$ ipython --no-banner

In [1]: import numpy as np

In [2]: np.set_printoptions(suppress=True, linewidth=100)

In [3]: def rd(a):
   ...:     return np.round(a, 2) + 0
   ...: 

In [4]: F = np.load("run17.npy")

In [5]: F
Out[5]: 
array([[ 1.93, -2.05,  1.82,  3.  ],
       [-0.07,  0.69, -4.84,  0.04],
       [ 1.79,  0.19,  2.66, -0.82],
       [ 0.04,  0.34,  2.74, -1.2 ]])

In [6]: left, s, Vt = np.linalg.svd(F, full_matrices=False)

In [7]: rd(Vt @ Vt.T)
Out[7]: 
array([[1., 0., 0., 0.],
       [0., 1., 0., 0.],
       [0., 0., 1., 0.],
       [0., 0., 0., 1.]])

In [8]: print(np.abs(left[:, 0]).round(6).argmax())
1

In [9]: rd(s)
Out[9]: array([6.67, 4.09, 1.73, 0.  ])

In [10]: rd(np.sqrt((s ** 2).sum())), rd(np.linalg.norm(F))
Out[10]: (np.float64(8.01), np.float64(8.01))

In [11]: rd(np.cumsum(s ** 2) / np.sum(s ** 2))
Out[11]: array([0.69, 0.95, 1.  , 1.  ])

In [12]: rd(left.T @ F @ Vt.T)
Out[12]: 
array([[6.67, 0.  , 0.  , 0.  ],
       [0.  , 4.09, 0.  , 0.  ],
       [0.  , 0.  , 1.73, 0.  ],
       [0.  , 0.  , 0.  , 0.  ]])

In [13]: rd(s / s[0])
Out[13]: array([1.  , 0.61, 0.26, 0.  ])

In [14]: W1 = np.array([[1, 2, -3], [2, -1, 2], [-1, 2, -1], [1, -1, 1]])

In [15]: c = np.array([0, -2, -2])

In [16]: H = np.maximum(F @ W1 + c, 0)

In [17]: (H > 0).mean(axis=0)
Out[17]: array([0.25, 0.75, 0.25])

In [18]: (H > 0).astype(int)
Out[18]: 
array([[0, 1, 0],
       [1, 0, 1],
       [0, 1, 0],
       [0, 1, 0]])

In [19]: Z = np.array([[1, 2], [5, -7], [-9, -8]])

In [20]: W1 @ Z
Out[20]: 
array([[ 38,  12],
       [-21,  -5],
       [ 18,  -8],
       [-13,   1]])

In [21]: (H @ Z).round(6).argmax(axis=1)
Out[21]: array([0, 1, 0, 0])

In [22]: rd(H @ Z)
Out[22]: 
array([[ 22.75, -31.85],
       [-34.04, -23.38],
       [ 37.65, -52.71],
       [ 22.1 , -30.94]])

In [23]: u = np.array([4, 0, 2, 4, 4]) + 0.5

In [24]: W0 = np.eye(5) - 2 * np.outer(u, u) / (u @ u)

In [25]: rd(W0)
Out[25]: 
array([[ 0.4 , -0.07, -0.33, -0.6 , -0.6 ],
       [-0.07,  0.99, -0.04, -0.07, -0.07],
       [-0.33, -0.04,  0.81, -0.33, -0.33],
       [-0.6 , -0.07, -0.33,  0.4 , -0.6 ],
       [-0.6 , -0.07, -0.33, -0.6 ,  0.4 ]])

In [26]: q = W0.astype(float).copy()

In [27]: for j in range(5):
    ...:     q[:, j] -= q[:, :j] @ (q[:, :j].T @ q[:, j])
    ...:     q[:, j] /= np.linalg.norm(q[:, j])
    ...: 

In [28]: rd(q)
Out[28]: 
array([[ 0.4 , -0.07, -0.33, -0.6 , -0.6 ],
       [-0.07,  0.99, -0.04, -0.07, -0.07],
       [-0.33, -0.04,  0.81, -0.33, -0.33],
       [-0.6 , -0.07, -0.33,  0.4 , -0.6 ],
       [-0.6 , -0.07, -0.33, -0.6 ,  0.4 ]])

In [29]: rd(q.T @ W0)
Out[29]: 
array([[1., 0., 0., 0., 0.],
       [0., 1., 0., 0., 0.],
       [0., 0., 1., 0., 0.],
       [0., 0., 0., 1., 0.],
       [0., 0., 0., 0., 1.]])

In [30]: C2 = W0.T @ W0

In [31]: np.linalg.matrix_rank(C2)
Out[31]: np.int64(5)

In [32]: A = np.diag(np.array([-1, 9, 2, 2])) + 3 * np.eye(4, k=1) + 3 * np.eye(4, k=-1)

In [33]: A
Out[33]: 
array([[-1.,  3.,  0.,  0.],
       [ 3.,  9.,  3.,  0.],
       [ 0.,  3.,  2.,  3.],
       [ 0.,  0.,  3.,  2.]])

In [34]: blk = np.stack([A, -2 * A, A[::-1]])

In [35]: blk.sum(axis=0)
Out[35]: 
array([[ 1., -3.,  3.,  2.],
       [-3., -6., -1.,  3.],
       [ 3.,  6.,  1., -3.],
       [-1.,  3., -3., -2.]])

In [36]: blk.shape
Out[36]: (3, 4, 4)

In [37]: rd(np.linalg.det(blk))
Out[37]: array([ 108., 1728.,  108.])

In [38]: rd(np.linalg.norm(blk, axis=(1, 2)))
Out[38]: array([12., 24., 12.])

In [39]: evals, V = np.linalg.eigh(A)

In [40]: rd(V.T @ V)
Out[40]: 
array([[1., 0., 0., 0.],
       [0., 1., 0., 0.],
       [0., 0., 1., 0.],
       [0., 0., 0., 1.]])

In [41]: rd(V.T @ A @ V)
Out[41]: 
array([[-2.27,  0.  ,  0.  ,  0.  ],
       [ 0.  , -1.  ,  0.  ,  0.  ],
       [ 0.  ,  0.  ,  4.37,  0.  ],
       [ 0.  ,  0.  ,  0.  , 10.9 ]])

In [42]: rd(np.linalg.svd(A, compute_uv=False))
Out[42]: array([10.9 ,  4.37,  2.27,  1.  ])

In [43]: rd(evals.sum()), np.trace(A)
Out[43]: (np.float64(12.0), np.float64(12.0))

In [44]: rng = np.random.default_rng(913106)

In [45]: labels = rng.permutation(4)

In [46]: print(labels)
[0 3 2 1]

In [47]: B = A[labels][:, labels]

In [48]: np.diag(B)
Out[48]: array([-1.,  2.,  2.,  9.])

In [49]: np.trace(B)
Out[49]: np.float64(12.0)

In [50]: B
Out[50]: 
array([[-1.,  0.,  0.,  3.],
       [ 0.,  2.,  3.,  0.],
       [ 0.,  3.,  2.,  3.],
       [ 3.,  0.,  3.,  9.]])

In [51]: print(rd(np.sort(np.abs(np.linalg.eigvals(B)))))
[ 1.    2.27  4.37 10.9 ]
